In [1]: import numpy as np

In [2]: import numpy.linalg as la

In [3]: np.set_printoptions(suppress=True, linewidth=200)

In [4]: rd = lambda a: np.round(a, 2) + 0

In [5]: data = np.loadtxt("dump.csv", delimiter=",")

In [6]: data
Out[6]: 
array([[ 0.62,  0.9 , -0.85,  0.99],
       [ 0.65,  0.86, -0.14,  0.98],
       [-0.24,  0.75, -0.86,  0.71],
       [ 0.24, -0.16, -0.36,  0.38],
       [-0.68, -0.5 , -0.7 , -0.88],
       [-0.16,  0.5 ,  0.65, -0.12],
       [ 0.46,  0.23,  0.97,  0.15],
       [ 0.48,  0.94, -0.6 ,  0.98],
       [-0.98,  0.65, -0.88, -0.99],
       [ 0.12,  0.85,  0.68,  0.7 ],
       [ 0.74,  0.8 , -0.91,  0.99],
       [ 0.1 ,  0.74, -0.33,  0.77],
       [ 0.59,  0.61,  0.41,  0.9 ],
       [ 0.29,  0.87, -0.71,  0.95],
       [-0.55, -0.57,  0.98, -0.98],
       [-0.43, -0.49,  0.54, -0.88],
       [ 0.36, -0.52,  0.24,  0.05],
       [ 0.63, -0.52,  0.7 ,  0.37],
       [-0.25, -0.61,  0.91, -0.91],
       [-0.71, -0.35, -0.81, -0.85],
       [-0.04, -0.69, -0.91, -0.14],
       [-0.8 , -0.82,  0.35, -0.99],
       [ 0.76,  0.02,  0.99,  0.55],
       [-0.06,  0.64, -0.03,  0.47],
       [ 0.02,  0.44,  0.49,  0.19],
       [ 0.81,  0.79, -0.37,  0.99],
       [ 0.04,  0.09,  0.19,  0.06]])

In [7]: basis = data[[6, 7]].astype(float)

In [8]: for _ in range(5):
   ...:     idx = la.norm(data[:, None] - basis, axis=-1).argmin(axis=1)
   ...:     basis = np.array([data[idx == j].mean(axis=0) for j in range(2)])
   ...: 

In [9]: idx
Out[9]: array([1, 1, 1, 1, 0, 0, 0, 1, 0, 1, 1, 1, 1, 1, 0, 0, 0, 0, 0, 0, 0, 0, 0, 1, 0, 1, 0])

In [10]: rd(basis[1] - basis[0])
Out[10]: array([ 0.52,  0.93, -0.59,  1.18])

In [11]: rd(basis)
Out[11]: 
array([[-0.16, -0.21,  0.25, -0.36],
       [ 0.36,  0.72, -0.34,  0.82]])

In [12]: np.abs(basis[1] - basis[0]).argmax()
Out[12]: np.int64(3)

In [13]: vec = np.array([-2, 2, 3, 1])

In [14]: rd(basis @ (2 * vec))
Out[14]: array([0.55, 1.02])

In [15]: la.norm(basis @ vec) <= la.norm(basis, 2) * la.norm(vec) + 1e-9
Out[15]: np.True_

In [16]: rd(basis @ np.ones(4))
Out[16]: array([-0.48,  1.56])

In [17]: np.sign((basis @ vec).round(6))
Out[17]: array([1., 1.])

In [18]: X = np.load("case5.npy")

In [19]: X
Out[19]: 
array([[-1.17, -1.08, -1.17,  0.2 , -1.6 , -0.28, -1.55],
       [ 2.31, -0.5 , -0.7 , -1.03,  0.96,  0.21,  0.95],
       [ 0.72, -0.65,  2.65, -0.44,  0.02,  0.69,  0.6 ],
       [-0.11, -1.28, -1.18, -0.59, -0.48, -2.25,  0.55],
       [ 0.11,  0.21, -2.09,  0.39, -0.51,  0.09, -2.04],
       [-0.18, -0.01, -0.22, -0.81, -1.7 , -1.02,  2.08],
       [-0.95, -0.24, -0.61, -0.21,  1.76,  1.48, -1.53],
       [-1.66, -0.13, -1.  ,  0.79,  1.64, -0.27, -1.37],
       [ 0.62,  1.28, -0.9 , -0.76, -1.28, -1.96, -0.33],
       [ 0.1 ,  2.18, -1.49,  1.19,  0.55,  0.43,  0.34],
       [-2.33, -0.26,  0.8 ,  0.97,  0.42, -1.09, -0.74]])

In [20]: rd(X.sum(axis=0))
Out[20]: array([-2.54, -0.48, -5.91, -0.3 , -0.22, -3.97, -3.04])

In [21]: rd(la.svd(X, compute_uv=False))
Out[21]: array([5.78, 5.05, 4.23, 3.18, 2.69, 1.88, 1.16])

In [22]: rd(X.sum(axis=1))
Out[22]: array([-6.65,  2.2 ,  3.59, -5.34, -3.84, -1.86, -0.3 , -2.  , -3.33,  3.3 , -2.23])

In [23]: la.matrix_rank(X)
Out[23]: np.int64(7)

In [24]: X.shape
Out[24]: (11, 7)

In [25]: np.unravel_index(np.abs(X).argmax(), X.shape)
Out[25]: (np.int64(2), np.int64(2))

In [26]: vec = np.array([0, 1, 1, 2, 1, -5, 5])

In [27]: y = X @ vec

In [28]: rd(la.lstsq(X, y)[0])
Out[28]: array([ 0.,  1.,  1.,  2.,  1., -5.,  5.])

In [29]: rd(la.pinv(X) @ X)
Out[29]: 
array([[1., 0., 0., 0., 0., 0., 0.],
       [0., 1., 0., 0., 0., 0., 0.],
       [0., 0., 1., 0., 0., 0., 0.],
       [0., 0., 0., 1., 0., 0., 0.],
       [0., 0., 0., 0., 1., 0., 0.],
       [0., 0., 0., 0., 0., 1., 0.],
       [0., 0., 0., 0., 0., 0., 1.]])

In [30]: rd(la.solve(X.T @ X, X.T @ y))
Out[30]: array([ 0.,  1.,  1.,  2.,  1., -5.,  5.])

In [31]: rng = np.random.default_rng(1)

In [32]: y = y + 0.3 * rng.normal(size=11)

In [33]: rd(y)
Out[33]: array([ -9.7 ,   1.65,   0.79,   9.49, -11.99,  12.08, -14.72,  -3.24,   5.84,   3.26,   4.66])

In [34]: c, *_ = la.lstsq(X, y)

In [35]: rd(X.T @ (y - X @ c))
Out[35]: array([0., 0., 0., 0., 0., 0., 0.])

In [36]: c.round()
Out[36]: array([ 0.,  1.,  1.,  2.,  1., -5.,  5.])

In [37]: A2 = np.c_[X[:, :1] @ np.array([[1]]), np.array([1, 0, 1, 2, 3, 1, 2, 2, 1, 0, 3])]

In [38]: A2
Out[38]: 
array([[-1.17,  1.  ],
       [ 2.31,  0.  ],
       [ 0.72,  1.  ],
       [-0.11,  2.  ],
       [ 0.11,  3.  ],
       [-0.18,  1.  ],
       [-0.95,  2.  ],
       [-1.66,  2.  ],
       [ 0.62,  1.  ],
       [ 0.1 ,  0.  ],
       [-2.33,  3.  ]])

In [39]: la.matrix_rank(A2)
Out[39]: np.int64(2)

In [40]: rd(la.norm(A2 - X @ la.lstsq(X, A2)[0], axis=0))
Out[40]: array([0.  , 3.91])

In [41]: A = np.array([[-1, -2, 1, 0], [0, 2, 2, 2], [2, 2, 1, -1], [0, 1, -2, 1]])

In [42]: A[0] = A[3]

In [43]: A
Out[43]: 
array([[ 0,  1, -2,  1],
       [ 0,  2,  2,  2],
       [ 2,  2,  1, -1],
       [ 0,  1, -2,  1]])

In [44]: # null space of dimension 1

In [45]: rk = la.matrix_rank(A)

In [46]: rk
Out[46]: np.int64(3)

In [47]: N = la.svd(A)[2][rk:].T

In [48]: [int(la.matrix_rank(A[:, :j + 1])) for j in range(4)]
Out[48]: [1, 2, 3, 3]

In [49]: N.shape
Out[49]: (4, 1)

In [50]: np.allclose(A @ N, 0)
Out[50]: True

In [51]: A2 = np.array([[-1, 5, -3, 1, 2, 0, -5, -2, 5, -2],
    ...:     [-4, 4, -5, -5, -4, 0, 2, 0, -2, -2],
    ...:     [-2, -4, -2, 1, 0, 0, -5, 3, -4, -4],
    ...:     [1, -3, -5, -2, 1, 5, -4, 3, -4, -1]])

In [52]: J = A2.T @ A2

In [53]: J
Out[53]: 
array([[ 22, -16,  22,  15,  15,   5,   3,  -1,   7,  17],
       [-16,  66, -12, -13,  -9, -15,  15, -31,  45,   1],
       [ 22, -12,  63,  30,   9, -25,  35, -15,  23,  29],
       [ 15, -13,  30,  31,  20, -10, -12,  -5,  19,   6],
       [ 15,  -9,   9,  20,  21,   5, -22,  -1,  14,   3],
       [  5, -15, -25, -10,   5,  25, -20,  15, -20,  -5],
       [  3,  15,  35, -12, -22, -20,  70, -17,   7,  30],
       [ -1, -31, -15,  -5,  -1,  15, -17,  22, -34, -11],
       [  7,  45,  23,  19,  14, -20,   7, -34,  61,  14],
       [ 17,   1,  29,   6,   3,  -5,  30, -11,  14,  25]])

In [54]: ev, evecs = la.eigh(J)

In [55]: (ev > 1e-8).sum(), (ev < -1e-8).sum()
Out[55]: (np.int64(4), np.int64(0))

In [56]: rd(la.eigvalsh(J + 4 * np.eye(10)))
Out[56]: array([  4.  ,   4.  ,   4.  ,   4.  ,   4.  ,   4.  ,  34.44,  94.52, 118.73, 174.32])

In [57]: rd(np.abs(evecs[:, -1]))
Out[57]: array([0.11, 0.31, 0.46, 0.16, 0.02, 0.28, 0.41, 0.32, 0.48, 0.28])

In [58]: rd(la.eigvalsh(J @ J))
Out[58]: array([    0.  ,     0.  ,     0.  ,     0.  ,     0.  ,     0.  ,   926.48,  8193.51, 13162.51, 29007.5 ])

In [59]: rd(evecs @ np.diag(ev) @ evecs.T)
Out[59]: 
array([[ 22., -16.,  22.,  15.,  15.,   5.,   3.,  -1.,   7.,  17.],
       [-16.,  66., -12., -13.,  -9., -15.,  15., -31.,  45.,   1.],
       [ 22., -12.,  63.,  30.,   9., -25.,  35., -15.,  23.,  29.],
       [ 15., -13.,  30.,  31.,  20., -10., -12.,  -5.,  19.,   6.],
       [ 15.,  -9.,   9.,  20.,  21.,   5., -22.,  -1.,  14.,   3.],
       [  5., -15., -25., -10.,   5.,  25., -20.,  15., -20.,  -5.],
       [  3.,  15.,  35., -12., -22., -20.,  70., -17.,   7.,  30.],
       [ -1., -31., -15.,  -5.,  -1.,  15., -17.,  22., -34., -11.],
       [  7.,  45.,  23.,  19.,  14., -20.,   7., -34.,  61.,  14.],
       [ 17.,   1.,  29.,   6.,   3.,  -5.,  30., -11.,  14.,  25.]])

In [60]: rd(evecs.T @ evecs)
Out[60]: 
array([[1., 0., 0., 0., 0., 0., 0., 0., 0., 0.],
       [0., 1., 0., 0., 0., 0., 0., 0., 0., 0.],
       [0., 0., 1., 0., 0., 0., 0., 0., 0., 0.],
       [0., 0., 0., 1., 0., 0., 0., 0., 0., 0.],
       [0., 0., 0., 0., 1., 0., 0., 0., 0., 0.],
       [0., 0., 0., 0., 0., 1., 0., 0., 0., 0.],
       [0., 0., 0., 0., 0., 0., 1., 0., 0., 0.],
       [0., 0., 0., 0., 0., 0., 0., 1., 0., 0.],
       [0., 0., 0., 0., 0., 0., 0., 0., 1., 0.],
       [0., 0., 0., 0., 0., 0., 0., 0., 0., 1.]])

In [61]: rd(evecs.T @ J @ evecs)
Out[61]: 
array([[  0.  ,   0.  ,   0.  ,   0.  ,   0.  ,   0.  ,   0.  ,   0.  ,   0.  ,   0.  ],
       [  0.  ,   0.  ,   0.  ,   0.  ,   0.  ,   0.  ,   0.  ,   0.  ,   0.  ,   0.  ],
       [  0.  ,   0.  ,   0.  ,   0.  ,   0.  ,   0.  ,   0.  ,   0.  ,   0.  ,   0.  ],
       [  0.  ,   0.  ,   0.  ,   0.  ,   0.  ,   0.  ,   0.  ,   0.  ,   0.  ,   0.  ],
       [  0.  ,   0.  ,   0.  ,   0.  ,   0.  ,   0.  ,   0.  ,   0.  ,   0.  ,   0.  ],
       [  0.  ,   0.  ,   0.  ,   0.  ,   0.  ,   0.  ,   0.  ,   0.  ,   0.  ,   0.  ],
       [  0.  ,   0.  ,   0.  ,   0.  ,   0.  ,   0.  ,  30.44,   0.  ,   0.  ,   0.  ],
       [  0.  ,   0.  ,   0.  ,   0.  ,   0.  ,   0.  ,   0.  ,  90.52,   0.  ,   0.  ],
       [  0.  ,   0.  ,   0.  ,   0.  ,   0.  ,   0.  ,   0.  ,   0.  , 114.73,   0.  ],
       [  0.  ,   0.  ,   0.  ,   0.  ,   0.  ,   0.  ,   0.  ,   0.  ,   0.  , 170.32]])
